In [1]: import numpy as np

In [2]: np.set_printoptions(precision=2, suppress=True, linewidth=120)

In [3]: A = np.loadtxt("test14.csv", delimiter=",")

In [4]: A
Out[4]: 
array([[1., 0., 0., 0.],
       [1., 1., 0., 0.],
       [3., 1., 1., 0.],
       [0., 3., 3., 1.]])

In [5]: Q, V = np.linalg.qr(A[:, :1])[0], np.linalg.qr(A[:, 1:])[0]

In [6]: sv = np.linalg.svd(Q.T @ V, compute_uv=False)

In [7]: sv
Out[7]: array([0.95])

In [8]: (sv > 0.9).sum()
Out[8]: np.int64(1)

In [9]: np.round(np.linalg.norm(Q @ Q.T - V @ V.T, 2), 2)
Out[9]: np.float64(1.0)

In [10]: B = np.array([[1, -3, 3], [2, -3, -4], [-5, -2, -3], [2, -3, 3]])

In [11]: np.linalg.matrix_rank(A @ B)
Out[11]: np.int64(3)

In [12]: print(np.linalg.matrix_rank(np.vstack([A, B.T])))
4

In [13]: print(np.einsum("ik,kj->ji", A, B))
[[  1.   3.   0.  -7.]
 [ -3.  -6. -14. -18.]
 [  3.  -1.   2. -18.]]

In [14]: print(np.vstack([A, B.T]).shape)
(7, 4)

In [15]: A @ B
Out[15]: 
array([[  1.,  -3.,   3.],
       [  3.,  -6.,  -1.],
       [  0., -14.,   2.],
       [ -7., -18., -18.]])

In [16]: evals, V = np.linalg.eig(A)

In [17]: np.prod(evals)
Out[17]: np.float64(1.0)

In [18]: E = np.loadtxt("x.csv", delimiter=",")

In [19]: E
Out[19]: 
array([[ 0.,  0., -4.,  5.],
       [ 0.,  0., -4.,  5.],
       [ 0.,  0.,  0., -5.],
       [ 0.,  0.,  0.,  0.]])

In [20]: rng = np.random.default_rng(30)

In [21]: idx = rng.permutation(4)

In [22]: idx
Out[22]: array([0, 1, 3, 2])

In [23]: B = E[idx][:, idx]

In [24]: B
Out[24]: 
array([[ 0.,  0.,  5., -4.],
       [ 0.,  0.,  5., -4.],
       [ 0.,  0.,  0.,  0.],
       [ 0.,  0., -5.,  0.]])

In [25]: data = np.load("dump.npy")

In [26]: data
Out[26]: 
array([[-1.7,  1.2,  2.5],
       [ 1.5, -0.4,  0.3],
       [-0.6,  0. , -1.6],
       [ 0.3,  0. ,  0.2],
       [-1.1,  0.1, -1.4],
       [-0.9, -0.5,  0.5],
       [-2.9,  0.1,  0.9],
       [-1.6, -1.8, -1.2],
       [-2.4,  1.5, -1.8],
       [ 0.5,  0.6,  0.9],
       [ 0.1,  2.1, -0.5]])

In [27]: blk = np.stack([data, 4 * data, data[::-1]])

In [28]: np.linalg.matrix_rank(blk)
Out[28]: array([3, 3, 3])

In [29]: np.linalg.matrix_rank(blk.reshape(3, -1))
Out[29]: np.int64(2)
